$ ipython --no-banner

In [1]: import numpy as np

In [2]: import numpy.linalg as la

In [3]: np.set_printoptions(precision=2, suppress=True, linewidth=120, sign=" ")

In [4]: tidy = lambda a: np.round(a, 2) + 0

In [5]: other = np.array([[-2, 4], [-3, -4], [2, -2], [5, -4], [0, -2], [-2, 3]])

In [6]: C = np.array([[1, -3, -7, -2, 6], [-2, -6, 4, 6, 7]])

In [7]: A = other @ C

In [8]: A
Out[8]: 
array([[-10, -18,  30,  28,  16],
       [  5,  33,   5, -18, -46],
       [  6,   6, -22, -16,  -2],
       [ 13,   9, -51, -34,   2],
       [  4,  12,  -8, -12, -14],
       [ -8, -12,  26,  22,   9]])

In [9]: tidy(la.norm(A) ** 2 / la.norm(A, 2) ** 2)
Out[9]: np.float64(1.35)

In [10]: A[4] @ A[0]
Out[10]: np.int64(-1056)

In [11]: tidy(la.norm(A, "nuc"))
Out[11]: np.float64(154.97)

In [12]: Uu, sig, VT = la.svd(A)

In [13]: V = VT[:(sig > 1e-8).sum()]

In [14]: rng = np.random.default_rng(546)

In [15]: x = A[1] + 5 * A[2] + rng.integers(2) * np.eye(5)[2]

In [16]: x
Out[16]: array([  35.,   63., -105.,  -98.,  -56.])

In [17]: la.matrix_rank(np.vstack([A, x]))
Out[17]: np.int64(2)

In [18]: J = np.load("mat.npy")

In [19]: tidy(J)
Out[19]: 
array([[-0.27,  0.45,  0.29,  0.65, -0.47],
       [ 0.09, -0.76, -0.29,  0.42, -0.39],
       [ 0.27,  0.41, -0.78,  0.32,  0.2 ],
       [ 0.09,  0.21, -0.27, -0.54, -0.76],
       [-0.91, -0.07, -0.38, -0.11,  0.08]])

In [20]: tidy(la.eigvals(J).sum().real)
Out[20]: np.float64(-2.27)

In [21]: tidy(np.einsum("ii->", J))
Out[21]: np.float64(-2.27)

In [22]: tidy(np.einsum("ij,ji->", J, J))
Out[22]: np.float64(2.61)

In [23]: tidy(la.det(J.T))
Out[23]: np.float64(1.0)

In [24]: tidy(la.det(J[::-1]))
Out[24]: np.float64(1.0)

In [25]: tidy(np.poly(J))
Out[25]: array([ 1.  ,  2.27,  1.28, -1.28, -2.27, -1.  ])

In [26]: W0 = np.array([[1, 3, 0, 1, 3],
    ...:     [-2, 0, -3, -2, 0],
    ...:     [-1, 1, -2, -1, 1],
    ...:     [0, 2, -1, 0, 2],
    ...:     [1, 3, 0, 1, 3]])

In [27]: Uu, sig, VT = la.svd(W0)

In [28]: np.argmax(sig[:-1] / (sig[1:] + 1e-6)) + 1
Out[28]: np.int64(2)

In [29]: tidy(sig)
Out[29]: array([ 7.,  5.,  0.,  0.,  0.])

In [30]: other = Uu[:, :2] @ np.diag(sig[:2]) @ VT[:2]

In [31]: la.matrix_rank(other)
Out[31]: np.int64(2)

In [32]: la.matrix_rank(W0, rtol=0.05)
Out[32]: np.int64(2)

In [33]: tidy(np.abs(W0 - other).max())
Out[33]: np.float64(0.0)

In [34]: np.allclose(W0, W0.T)
Out[34]: False

In [35]: tidy(np.abs(la.eigvals(W0)).max())
Out[35]: np.float64(1.41)

In [36]: def softmax(z):
    ...:     e = np.exp(z - z.max(axis=-1, keepdims=True))
    ...:     return e / e.sum(axis=-1, keepdims=True)
    ...: 

In [37]: softmax(W0).sum(axis=1)
Out[37]: array([ 1.,  1.,  1.,  1.,  1.])

In [38]: S = W0 @ W0.T / np.sqrt(5)

In [39]: tidy(softmax(S))
Out[39]: 
array([[ 0.49,  0.  ,  0.  ,  0.01,  0.49],
       [ 0.  ,  0.96,  0.04,  0.  ,  0.  ],
       [ 0.04,  0.58,  0.24,  0.1 ,  0.04],
       [ 0.43,  0.01,  0.03,  0.11,  0.43],
       [ 0.49,  0.  ,  0.  ,  0.01,  0.49]])

In [40]: r = la.matrix_rank(W0)

In [41]: r
Out[41]: np.int64(2)

In [42]: null = la.svd(W0)[2][r:].T

In [43]: la.matrix_rank(W0.T @ W0), la.matrix_rank(W0 @ W0.T)
Out[43]: (np.int64(2), np.int64(2))

In [44]: tidy(null @ null.T)
Out[44]: 
array([[ 0.75, -0.08, -0.33, -0.25, -0.08],
       [-0.08,  0.53,  0.11, -0.08, -0.47],
       [-0.33,  0.11,  0.44, -0.33,  0.11],
       [-0.25, -0.08, -0.33,  0.75, -0.08],
       [-0.08, -0.47,  0.11, -0.08,  0.53]])

In [45]: null.shape
Out[45]: (5, 3)

In [46]: tidy(W0 @ null)
Out[46]: 
array([[ 0.,  0.,  0.],
       [ 0.,  0.,  0.],
       [ 0.,  0.,  0.],
       [ 0.,  0.,  0.],
       [ 0.,  0.,  0.]])

In [47]: [int(la.matrix_rank(np.delete(W0, i, axis=0))) for i in range(5)]
Out[47]: [2, 2, 2, 2, 2]

In [48]: tidy(W0 @ la.pinv(W0) @ W0)
Out[48]: 
array([[ 1.,  3.,  0.,  1.,  3.],
       [-2.,  0., -3., -2.,  0.],
       [-1.,  1., -2., -1.,  1.],
       [ 0.,  2., -1.,  0.,  2.],
       [ 1.,  3.,  0.,  1.,  3.]])

In [49]: tidy(np.trace(la.pinv(W0) @ W0))
Out[49]: np.float64(2.0)

In [50]: E = np.loadtxt("x.csv", delimiter=",")

In [51]: E
Out[51]: 
array([[ 0.,  3.,  6.,  3.],
       [ 0.,  0.,  5.,  0.],
       [ 0.,  0.,  0.,  9.],
       [ 0.,  0.,  0.,  0.]])

In [52]: # rows and columns are dependent

In [53]: tidy(la.det(E))
Out[53]: np.float64(0.0)

In [54]: tidy(la.matrix_power(E, 4))
Out[54]: 
array([[ 0.,  0.,  0.,  0.],
       [ 0.,  0.,  0.,  0.],
       [ 0.,  0.,  0.,  0.],
       [ 0.,  0.,  0.,  0.]])

In [55]: np.allclose(E, E.T)
Out[55]: False

In [56]: la.cond(E) > 100
Out[56]: np.True_

In [57]: la.matrix_rank(E, rtol=0.1)
Out[57]: np.int64(3)

In [58]: tidy(la.norm(E, 2) / la.norm(E))
Out[58]: np.float64(0.8)

In [59]: m1 = np.load("arr.npy")

In [60]: tidy(m1)
Out[60]: 
array([[ 1.  ,  0.  ,  0.  ,  0.  ,  0.  ,  0.  ],
       [ 0.  ,  1.  ,  0.  ,  0.  ,  0.  ,  0.  ],
       [ 0.  ,  0.  ,  0.72,  0.  ,  0.  ,  0.69],
       [ 0.  ,  0.  ,  0.  ,  1.  ,  0.  ,  0.  ],
       [ 0.  ,  0.  ,  0.  ,  0.  ,  1.  ,  0.  ],
       [ 0.  ,  0.  , -0.69,  0.  ,  0.  ,  0.72]])

In [61]: tidy(m1.T @ m1)
Out[61]: 
array([[ 1.,  0.,  0.,  0.,  0.,  0.],
       [ 0.,  1.,  0.,  0.,  0.,  0.],
       [ 0.,  0.,  1.,  0.,  0.,  0.],
       [ 0.,  0.,  0.,  1.,  0.,  0.],
       [ 0.,  0.,  0.,  0.,  1.,  0.],
       [ 0.,  0.,  0.,  0.,  0.,  1.]])

In [62]: tidy(la.pinv(m1))
Out[62]: 
array([[ 1.  ,  0.  ,  0.  ,  0.  ,  0.  ,  0.  ],
       [ 0.  ,  1.  ,  0.  ,  0.  ,  0.  ,  0.  ],
       [ 0.  ,  0.  ,  0.72,  0.  ,  0.  , -0.69],
       [ 0.  ,  0.  ,  0.  ,  1.  ,  0.  ,  0.  ],
       [ 0.  ,  0.  ,  0.  ,  0.  ,  1.  ,  0.  ],
       [ 0.  ,  0.  ,  0.69,  0.  ,  0.  ,  0.72]])

In [63]: tidy(la.norm(m1, axis=0))
Out[63]: array([ 1.,  1.,  1.,  1.,  1.,  1.])

In [64]: m1[:, 4] @ m1[:, 2]
Out[64]: np.float64(0.0)

In [65]: tidy(la.svd(m1, compute_uv=False))
Out[65]: array([ 1.,  1.,  1.,  1.,  1.,  1.])

In [66]: x = np.array([-3, 1, -1, 1, 0, 2])

In [67]: h1 = np.maximum(m1 @ x, 0)

In [68]: tidy(np.tanh(m1 @ x))
Out[68]: array([-1.  ,  0.76,  0.58,  0.76,  0.  ,  0.97])

In [69]: tidy(h1)
Out[69]: array([ 0.  ,  1.  ,  0.67,  1.  ,  0.  ,  2.13])

In [70]: tidy(m1 * (h1 > 1e-9)[:, None])
Out[70]: 
array([[ 0.  ,  0.  ,  0.  ,  0.  ,  0.  ,  0.  ],
       [ 0.  ,  1.  ,  0.  ,  0.  ,  0.  ,  0.  ],
       [ 0.  ,  0.  ,  0.72,  0.  ,  0.  ,  0.69],
       [ 0.  ,  0.  ,  0.  ,  1.  ,  0.  ,  0.  ],
       [ 0.  ,  0.  ,  0.  ,  0.  ,  0.  ,  0.  ],
       [ 0.  ,  0.  , -0.69,  0.  ,  0.  ,  0.72]])

In [71]: tidy(m1 @ m1)
Out[71]: 
array([[ 1.  ,  0.  ,  0.  ,  0.  ,  0.  ,  0.  ],
       [ 0.  ,  1.  ,  0.  ,  0.  ,  0.  ,  0.  ],
       [ 0.  ,  0.  ,  0.03,  0.  ,  0.  ,  1.  ],
       [ 0.  ,  0.  ,  0.  ,  1.  ,  0.  ,  0.  ],
       [ 0.  ,  0.  ,  0.  ,  0.  ,  1.  ,  0.  ],
       [ 0.  ,  0.  , -1.  ,  0.  ,  0.  ,  0.03]])

In [72]: tidy(la.matrix_power(m1, 3))
Out[72]: 
array([[ 1.  ,  0.  ,  0.  ,  0.  ,  0.  ,  0.  ],
       [ 0.  ,  1.  ,  0.  ,  0.  ,  0.  ,  0.  ],
       [ 0.  ,  0.  , -0.67,  0.  ,  0.  ,  0.74],
       [ 0.  ,  0.  ,  0.  ,  1.  ,  0.  ,  0.  ],
       [ 0.  ,  0.  ,  0.  ,  0.  ,  1.  ,  0.  ],
       [ 0.  ,  0.  , -0.74,  0.  ,  0.  , -0.67]])

In [73]: tidy((m1 + m1.T) / 2)
Out[73]: 
array([[ 1.  ,  0.  ,  0.  ,  0.  ,  0.  ,  0.  ],
       [ 0.  ,  1.  ,  0.  ,  0.  ,  0.  ,  0.  ],
       [ 0.  ,  0.  ,  0.72,  0.  ,  0.  ,  0.  ],
       [ 0.  ,  0.  ,  0.  ,  1.  ,  0.  ,  0.  ],
       [ 0.  ,  0.  ,  0.  ,  0.  ,  1.  ,  0.  ],
       [ 0.  ,  0.  ,  0.  ,  0.  ,  0.  ,  0.72]])

In [74]: tidy(np.trace(m1))
Out[74]: np.float64(5.44)

In [75]: np.allclose(m1 @ m1.T, m1.T @ m1)
Out[75]: True

In [76]: np.allclose(m1, m1.T)
Out[76]: False

In [77]: tidy(la.det(m1))
Out[77]: np.float64(1.0)

In [78]: x = np.array([-3, -5, -7, 9, -9, 5])

In [79]: target = m1 @ x

In [80]: tidy(target)
Out[80]: array([-3.  , -5.  , -1.56,  9.  , -9.  ,  8.46])

In [81]: tidy(la.solve(m1.T, m1[2]))
Out[81]: array([ 0.,  0.,  1.,  0.,  0.,  0.])

In [82]: tidy(la.solve(m1, target + m1[:, 1]))
Out[82]: array([-3., -4., -7.,  9., -9.,  5.])

In [83]: tidy(la.solve(m1, target))
Out[83]: array([-3., -5., -7.,  9., -9.,  5.])

In [84]: F = np.load("dump.npy")

In [85]: tidy(F)
Out[85]: 
array([[ 0.3 ,  0.1 ,  0.3 ,  0.3 ],
       [ 0.27,  0.27,  0.18,  0.27],
       [ 0.3 ,  0.2 ,  0.2 ,  0.3 ],
       [ 0.3 ,  0.2 ,  0.3 ,  0.2 ]])

In [86]: # rows sum to 1

In [87]: evals, V = la.eig(F)

In [88]: tidy(np.sort(la.eigvals(F.T)))
Out[88]: array([-0.1 , -0.03,  0.1 ,  1.  ])

In [89]: tidy(np.sort(la.eigvals(F @ F)))
Out[89]: array([ 0.  ,  0.01,  0.01,  1.  ])

In [90]: tidy(np.prod(evals))
Out[90]: np.float64(0.0)

In [91]: tidy(F @ V[:, 0] - evals[0] * V[:, 0])
Out[91]: array([ 0.,  0.,  0.,  0.])

In [92]: cov = F.T @ F

In [93]: np.allclose(cov, cov.T)
Out[93]: True

In [94]: la.matrix_rank(cov)
Out[94]: np.int64(4)

In [95]: tidy(np.diag(cov))
Out[95]: array([ 0.34,  0.16,  0.25,  0.29])

In [96]: tidy(np.trace(cov)), tidy((F ** 2).sum())
Out[96]: (np.float64(1.06), np.float64(1.06))

In [97]: tidy(la.svd(F, compute_uv=False) ** 2)
Out[97]: array([ 1.02,  0.02,  0.01,  0.  ])

In [98]: (F @ F.T).shape
Out[98]: (4, 4)
